$ ipython --no-banner

In [1]: import numpy as np

In [2]: import numpy.linalg as la

In [3]: np.set_printoptions(precision=2, suppress=True, linewidth=100)

In [4]: Q, _ = la.qr(np.array([[-0.1, 1.1, -0.1, 0.6, 0.8, 0.6],
   ...:     [-0.5, -1.7, -0.2, 0.3, -1.5, -0.3],
   ...:     [1.9, -0.2, -0.1, 0.8, -0.3, -0.7],
   ...:     [-0.5, 0.1, -1.7, -0.8, -1.5, -0.1],
   ...:     [-0.1, -0.5, -0.3, 1.7, -0.2, -2.1],
   ...:     [0.4, -1.4, 0.2, -0.9, -2.3, 2.5]]))

In [5]: E = -3 * Q

In [6]: print(E)
[[ 0.14 -1.3   0.14 -0.76  1.96 -1.69]
 [ 0.72  2.05  0.18 -0.73 -0.57 -1.84]
 [-2.75  0.13  0.86 -0.43 -0.41 -0.56]
 [ 0.72 -0.09  2.81  0.72  0.09  0.14]
 [ 0.14  0.6   0.49 -2.37  0.72  1.49]
 [-0.58  1.64 -0.2   1.25  2.03  0.46]]

In [7]: print(round(la.norm(E[3] - E[1]), 2))
4.24

In [8]: print(round(float(la.norm(E, "nuc")), 2))
18.0

In [9]: print(round(float(la.norm(E[3], 1)), 2), round(la.norm(E[3], np.inf), 2))
4.58 2.81

In [10]: print(la.norm(E, axis=0))
[3. 3. 3. 3. 3. 3.]

In [11]: print(round(E[3] @ E[1], 2))
-0.0

In [12]: print(la.norm(E, axis=1))
[3. 3. 3. 3. 3. 3.]

In [13]: cent = np.array([[1, 0, 2, 2], [2, -1, 2, 0]])

In [14]: F = np.repeat(cent, 25 // 2, axis=0)

In [15]: rng = np.random.default_rng(67)

In [16]: F = F + 0.02 * rng.normal(size=F.shape)

In [17]: print(F.round(2) + 0)
[[ 0.99  0.    2.    1.99]
 [ 1.03  0.02  2.01  2.01]
 [ 0.98  0.02  1.99  2.  ]
 [ 1.02 -0.03  1.97  1.98]
 [ 1.04  0.    2.02  1.99]
 [ 0.96  0.01  2.02  2.  ]
 [ 1.01 -0.02  2.01  2.02]
 [ 0.98 -0.01  1.99  1.96]
 [ 1.   -0.01  2.    1.99]
 [ 0.96 -0.02  1.98  2.02]
 [ 1.   -0.02  2.01  1.98]
 [ 1.   -0.01  1.97  1.96]
 [ 1.99 -1.    2.01 -0.02]
 [ 1.99 -1.    1.99 -0.01]
 [ 2.02 -0.99  2.03  0.02]
 [ 2.02 -0.99  1.97  0.01]
 [ 2.02 -1.    2.   -0.01]
 [ 1.99 -0.98  1.99 -0.04]
 [ 2.   -1.01  1.98  0.01]
 [ 1.95 -1.    1.99 -0.02]
 [ 1.99 -1.    2.04  0.  ]
 [ 2.   -0.98  2.    0.01]
 [ 1.98 -1.02  2.   -0.01]
 [ 2.   -1.02  2.03  0.01]]

In [18]: out = np.c_[F[:, :1] @ np.array([[0]]), np.array([2, 6, 6, 8, 0, 7, 9, 7, 3, 0, 6, 5, 1, 2, 8, 0, 4, 3, 0, 3, 1, 6, 9, 1])]

In [19]: print(out)
[[0. 2.]
 [0. 6.]
 [0. 6.]
 [0. 8.]
 [0. 0.]
 [0. 7.]
 [0. 9.]
 [0. 7.]
 [0. 3.]
 [0. 0.]
 [0. 6.]
 [0. 5.]
 [0. 1.]
 [0. 2.]
 [0. 8.]
 [0. 0.]
 [0. 4.]
 [0. 3.]
 [0. 0.]
 [0. 3.]
 [0. 1.]
 [0. 6.]
 [0. 9.]
 [0. 1.]]

In [20]: print(la.lstsq(F, out[:, 0])[0])
[0. 0. 0. 0.]

In [21]: print(la.norm(la.qr(F)[0].T @ out, axis=0) ** 2 / ((out ** 2).sum(axis=0) + 1e-12))
[0.   0.68]

In [22]: print(la.matrix_rank(np.c_[F, out]))
5

In [23]: print(la.matrix_rank(out))
1

In [24]: print(out.T @ out)
[[  0.   0.]
 [  0. 611.]]

In [25]: print(out[:, 0] @ out[:, 1])
0.0

In [26]: def softmax(z):
    ...:     e = np.exp(z - z.max(axis=-1, keepdims=True))
    ...:     return e / e.sum(axis=-1, keepdims=True)
    ...: 

In [27]: print(np.round(softmax(10 * F[10]), 2) + 0)
[0.   0.   0.57 0.43]

In [28]: print(softmax(F[10] + 5))
[0.15 0.05 0.41 0.39]

In [29]: print(softmax(F).sum(axis=1))
[1. 1. 1. 1. 1. 1. 1. 1. 1. 1. 1. 1. 1. 1. 1. 1. 1. 1. 1. 1. 1. 1. 1. 1.]

In [30]: print(softmax(F[10]))
[0.15 0.05 0.41 0.39]

In [31]: S = F @ F.T / np.sqrt(4)

In [32]: print(softmax(S).round(6).argmax(axis=1))
[ 1  1  1  1  1  1  1  1  1  1  1  1 14 14 14 14 14 14 14 14 14 14 14 14]

In [33]: out = F / np.sqrt((F ** 2).mean(axis=1, keepdims=True))

In [34]: print(la.norm(out, axis=1))
[2. 2. 2. 2. 2. 2. 2. 2. 2. 2. 2. 2. 2. 2. 2. 2. 2. 2. 2. 2. 2. 2. 2. 2.]

In [35]: print(la.matrix_rank(F - F.mean(axis=1, keepdims=True)))
3

In [36]: x0 = np.array([2, 1, 1, -3])

In [37]: y = F @ x0

In [38]: print(y)
[-2.   -1.95 -2.03 -1.95 -1.88 -2.03 -2.02 -1.94 -1.99 -2.17 -1.96 -1.94  5.06  5.02  5.02  4.97
  5.08  5.1   4.93  4.94  5.    5.01  4.98  4.98]

In [39]: print(np.round(la.pinv(F) @ F, 2) + 0)
[[1. 0. 0. 0.]
 [0. 1. 0. 0.]
 [0. 0. 1. 0.]
 [0. 0. 0. 1.]]

In [40]: y = y + 0.1 * rng.normal(size=24)

In [41]: print(y)
[-2.09 -1.99 -1.99 -1.94 -1.95 -2.15 -1.99 -1.88 -1.93 -2.04 -2.05 -1.86  4.98  5.03  4.98  4.79
  5.12  5.18  4.79  5.03  5.18  4.89  4.99  5.05]

In [42]: coef, *_ = la.lstsq(F, y)

In [43]: print([round(float(la.norm(la.solve(F.T @ F + lam * np.eye(4), F.T @ y))), 2) for lam in (0, 1, 10, 100)])
[3.81, 2.83, 2.3, 0.83]

In [44]: print(np.round(F.T @ (y - F @ coef), 2) + 0)
[0. 0. 0. 0.]

In [45]: print(coef)
[ 0.52 -0.02  1.96 -3.23]

In [46]: print(coef.round())
[ 1. -0.  2. -3.]

In [47]: W0 = np.loadtxt("out10.csv", delimiter=",")

In [48]: print(W0)
[[ 1.33 -2.2   2.    1.45 -0.52  3.14 -3.06]
 [-2.2   3.06 -1.98  2.7  -0.17  2.23 -0.52]
 [ 2.   -1.98 -0.14 -1.23  0.05 -1.03 -0.91]
 [ 1.45  2.7  -1.23  2.14 -1.61  0.67 -1.52]
 [-0.52 -0.17  0.05 -1.61  1.15  0.06  0.42]
 [ 3.14  2.23 -1.03  0.67  0.06 -5.03  3.05]
 [-3.06 -0.52 -0.91 -1.52  0.42  3.05  0.48]]

In [49]: w, V = la.eigh(W0)

In [50]: print(np.round(V.T @ W0 @ V, 2) + 0)
[[-9.    0.    0.    0.    0.    0.    0.  ]
 [ 0.   -2.    0.    0.    0.    0.    0.  ]
 [ 0.    0.   -1.    0.    0.    0.    0.  ]
 [ 0.    0.    0.    0.99  0.    0.    0.  ]
 [ 0.    0.    0.    0.    1.    0.    0.  ]
 [ 0.    0.    0.    0.    0.    6.    0.  ]
 [ 0.    0.    0.    0.    0.    0.    7.  ]]

In [51]: print(la.eigvalsh(W0 @ W0))
[ 0.99  1.    1.    3.98 35.95 48.95 81.02]

In [52]: print(np.abs(V[:, -1]))
[0.22 0.73 0.38 0.48 0.13 0.15 0.05]

In [53]: print(la.svd(W0, compute_uv=False))
[9.   7.   6.   2.   1.   1.   0.99]

In [54]: print(np.round(V.T @ V, 2) + 0)
[[1. 0. 0. 0. 0. 0. 0.]
 [0. 1. 0. 0. 0. 0. 0.]
 [0. 0. 1. 0. 0. 0. 0.]
 [0. 0. 0. 1. 0. 0. 0.]
 [0. 0. 0. 0. 1. 0. 0.]
 [0. 0. 0. 0. 0. 1. 0.]
 [0. 0. 0. 0. 0. 0. 1.]]

In [55]: print(np.round(la.eigvalsh(W0 + 2 * np.eye(7)), 2) + 0)
[-7.    0.    1.    2.99  3.    8.    9.  ]

In [56]: print(round(float(w.sum()), 2), np.round(np.trace(W0), 2))
2.99 2.99

In [57]: print([round(float(la.det(W0[:i, :i])), 2) + 0 for i in range(1, 8)])
[1.33, -0.77, 0.08, 56.38, 33.24, -339.1, -752.45]

In [58]: print(np.round(la.eigvalsh(W0).min(), 2))
-9.0

In [59]: labels = rng.permutation(7)

In [60]: out = W0[:, labels] * rng.choice([-1, 1], 7)

In [61]: print(out)
[[-2.2   3.06  1.45  3.14  0.52  1.33  2.  ]
 [ 3.06  0.52  2.7   2.23  0.17 -2.2  -1.98]
 [-1.98  0.91 -1.23 -1.03 -0.05  2.   -0.14]
 [ 2.7   1.52  2.14  0.67  1.61  1.45 -1.23]
 [-0.17 -0.42 -1.61  0.06 -1.15 -0.52  0.05]
 [ 2.23 -3.05  0.67 -5.03 -0.06  3.14 -1.03]
 [-0.52 -0.48 -1.52  3.05 -0.42 -3.06 -0.91]]

In [62]: Uu, _, VT = la.svd(W0.T @ out)

In [63]: print(labels)
[1 6 3 5 4 0 2]

In [64]: print(np.round(la.lstsq(W0, out)[0], 2) + 0)
[[ 0.  0.  0.  0.  0.  1.  0.]
 [ 1.  0.  0.  0.  0.  0.  0.]
 [ 0.  0.  0.  0.  0.  0.  1.]
 [ 0.  0.  1.  0.  0.  0.  0.]
 [ 0.  0.  0.  0. -1.  0.  0.]
 [ 0.  0.  0.  1.  0.  0.  0.]
 [ 0. -1.  0.  0.  0.  0.  0.]]

In [65]: Q, V = la.qr(out[:, :3])[0], la.qr(out[:, 3:])[0]

In [66]: s = la.svd(Q.T @ V, compute_uv=False)

In [67]: print(s)
[0.96 0.88 0.52]

In [68]: print(np.degrees(np.arccos(s.clip(0, 1))))
[16.34 28.37 58.84]

In [69]: print(round(la.norm(Q @ Q.T - V @ V.T, 2), 2))
1.0

In [70]: print((s > 0.9).sum())
1

In [71]: data = np.array([[0.2, -0.6, -0.9, 0.9, 0.5],
    ...:     [-1.1, -0.3, 0.0, 0.1, -0.5],
    ...:     [-0.3, -0.1, -2.1, -1.0, -0.6],
    ...:     [-1.4, -0.4, 0.0, -1.6, -0.6],
    ...:     [1.0, 0.5, -0.6, -0.5, 2.2],
    ...:     [1.3, 1.7, 0.4, -1.0, -0.4],
    ...:     [0.2, -0.3, -1.3, 2.1, -0.7],
    ...:     [0.5, 0.2, 1.7, 1.2, 0.2],
    ...:     [0.7, -0.9, 0.9, 0.0, 0.6],
    ...:     [0.2, -1.1, -0.7, -1.0, 0.5]])

In [72]: data[7] *= 5

In [73]: print(data)
[[ 0.2 -0.6 -0.9  0.9  0.5]
 [-1.1 -0.3  0.   0.1 -0.5]
 [-0.3 -0.1 -2.1 -1.  -0.6]
 [-1.4 -0.4  0.  -1.6 -0.6]
 [ 1.   0.5 -0.6 -0.5  2.2]
 [ 1.3  1.7  0.4 -1.  -0.4]
 [ 0.2 -0.3 -1.3  2.1 -0.7]
 [ 2.5  1.   8.5  6.   1. ]
 [ 0.7 -0.9  0.9  0.   0.6]
 [ 0.2 -1.1 -0.7 -1.   0.5]]

In [74]: f, r1 = data[4], data[1]

In [75]: print(np.round(f @ r1, 2))
-2.4

In [76]: print(round(float(f @ f), 2))
6.7

In [77]: p = (f @ r1) / (f @ f) * f

In [78]: print(la.matrix_rank(np.outer(f, r1)))
1

In [79]: print(np.round((r1 - p) @ f, 2))
-0.0

In [80]: Xc = data - data.mean(axis=0)

In [81]: V = la.svd(Xc)[2][:1]

In [82]: out = Xc - Xc @ V.T @ V

In [83]: print(np.diag(V.T @ V))
[0.05 0.01 0.62 0.31 0.01]

In [84]: print(out.std(axis=0))
[0.73 0.74 0.62 0.88 0.83]

In [85]: print(np.round(la.norm(out) / la.norm(Xc), 2))
0.44

In [86]: print(la.norm(out, axis=1).round(6).argmax())
6

In [87]: print(np.cov(Xc @ V.T, rowvar=False))
13.528233629858512

In [88]: print((Xc @ V.T).std(axis=0))
[3.49]

In [89]: Xc = data - data.mean(axis=0)

In [90]: Uu, s, VT = la.svd(Xc, full_matrices=False)

In [91]: print((np.sign(Uu[:, 0]) == np.sign(Uu[0, 0])).astype(int))
[1 1 1 1 1 1 1 0 0 1]

In [92]: print(np.round(Xc.mean(axis=0), 2) + 0)
[0. 0. 0. 0. 0.]

In [93]: print(np.searchsorted(np.cumsum(s ** 2) / (s ** 2).sum(), 0.9) + 1)
3

In [94]: print(np.abs(VT[-1]))
[0.68 0.53 0.05 0.17 0.46]

In [95]: J = np.load("dump.npy")

In [96]: print(J)
[[-0.81  3.44  3.51  6.79 -4.84 -2.38]
 [ 0.06 -2.19 -7.81 -1.86  1.41  5.36]
 [ 0.44 -3.01 -6.41 -4.48  3.24  4.38]
 [-0.11  2.3   7.7   2.18 -1.64 -5.28]
 [-0.65  3.33  5.01  5.85 -4.19 -3.41]
 [ 0.76 -0.66  6.79 -4.59  3.15 -4.69]
 [ 1.03 -2.97  1.1  -7.68  5.4  -0.79]
 [-0.66  3.33  4.96  5.89 -4.22 -3.38]
 [-0.94  1.68 -5.03  6.3  -4.38  3.49]
 [ 1.03 -3.    0.95 -7.7   5.41 -0.69]
 [-0.85  3.45  3.03  7.01 -4.98 -2.05]
 [ 0.57 -3.22 -5.63 -5.32  3.82  3.84]
 [ 1.03 -2.84  1.68 -7.62  5.35 -1.19]
 [ 1.03 -2.99  1.03 -7.69  5.41 -0.75]
 [ 0.87 -3.44 -2.78 -7.12  5.05  1.87]
 [-0.77  3.43  3.93  6.57 -4.68 -2.66]
 [-0.85  3.45  2.93  7.05 -5.01 -1.98]
 [-0.5   3.12  6.06  4.88 -3.52 -4.14]
 [ 1.   -2.22  3.72 -7.03  4.91 -2.59]
 [-0.98  1.98 -4.36  6.72 -4.68  3.03]
 [-1.01  3.18 -0.02  7.71 -5.43  0.05]
 [-1.03  2.57 -2.66  7.41 -5.19  1.86]
 [ 0.38  0.87  8.08 -1.46  0.92 -5.56]
 [ 1.03 -2.93  1.3  -7.67  5.39 -0.94]
 [ 0.32  1.07  8.13 -1.    0.6  -5.59]
 [ 0.87 -3.44 -2.74 -7.13  5.06  1.85]
 [-0.36  2.86  6.8   3.94 -2.87 -4.65]
 [-0.21  2.55  7.39  2.93 -2.16 -5.06]
 [ 0.43 -2.99 -6.47 -4.39  3.18  4.42]
 [-0.95  1.75 -4.88  6.4  -4.45  3.39]
 [ 0.21  1.4   8.16 -0.2   0.04 -5.61]
 [-0.34  2.83  6.89  3.81 -2.77 -4.72]
 [-0.02  2.09  7.89  1.58 -1.22 -5.42]
 [-0.2   2.53  7.42  2.86 -2.11 -5.08]]

In [97]: D = la.norm(J[:, None] - J[None], axis=-1)

In [98]: print(np.unravel_index(D.round(6).argmax(), D.shape))
(np.int64(14), np.int64(16))

In [99]: print(la.matrix_rank(D ** 2))
3

In [100]: print((D + 1e9 * np.eye(34)).round(6).argmin(axis=1))
[15 28 28 32  7 22 13  4 29 13 16  2 23  6 25  0 10 26 12 29 21 19 24  6 22 14 31 33  2  8 24 26  3
 27]

In [101]: print(D[:5, :5])
[[ 0.   18.28 19.48  7.7   2.16]
 [18.28  0.    3.74 20.   19.05]
 [19.48  3.74  0.   19.73 19.85]
 [ 7.7  20.   19.73  0.    5.66]
 [ 2.16 19.05 19.85  5.66  0.  ]]

In [102]: print(D.shape)
(34, 34)

In [103]: print(D[22].round(6).argsort(kind="stable")[:4])
[22 24 30 32]

In [104]: rank = la.matrix_rank(J)

In [105]: print(rank)
2

In [106]: ns = la.svd(J)[2][rank:].T

In [107]: print([int(la.matrix_rank(np.delete(J, i, axis=0))) for i in range(34)])
[2, 2, 2, 2, 2, 2, 2, 2, 2, 2, 2, 2, 2, 2, 2, 2, 2, 2, 2, 2, 2, 2, 2, 2, 2, 2, 2, 2, 2, 2, 2, 2, 2, 2]

In [108]: print(np.allclose(J @ ns, 0))
True

In [109]: print(la.matrix_rank(J.T @ J), la.matrix_rank(J @ J.T))
2 2

In [110]: print([int(la.matrix_rank(J[:, :j + 1])) for j in range(6)])
[1, 2, 2, 2, 2, 2]

In [111]: print(ns @ ns.T)
[[ 0.99  0.03 -0.02  0.08 -0.06  0.01]
 [ 0.03  0.88 -0.11 -0.24  0.17  0.07]
 [-0.02 -0.11  0.33  0.03 -0.01  0.46]
 [ 0.08 -0.24  0.03  0.41  0.42 -0.02]
 [-0.06  0.17 -0.01  0.42  0.7   0.01]
 [ 0.01  0.07  0.46 -0.02  0.01  0.69]]
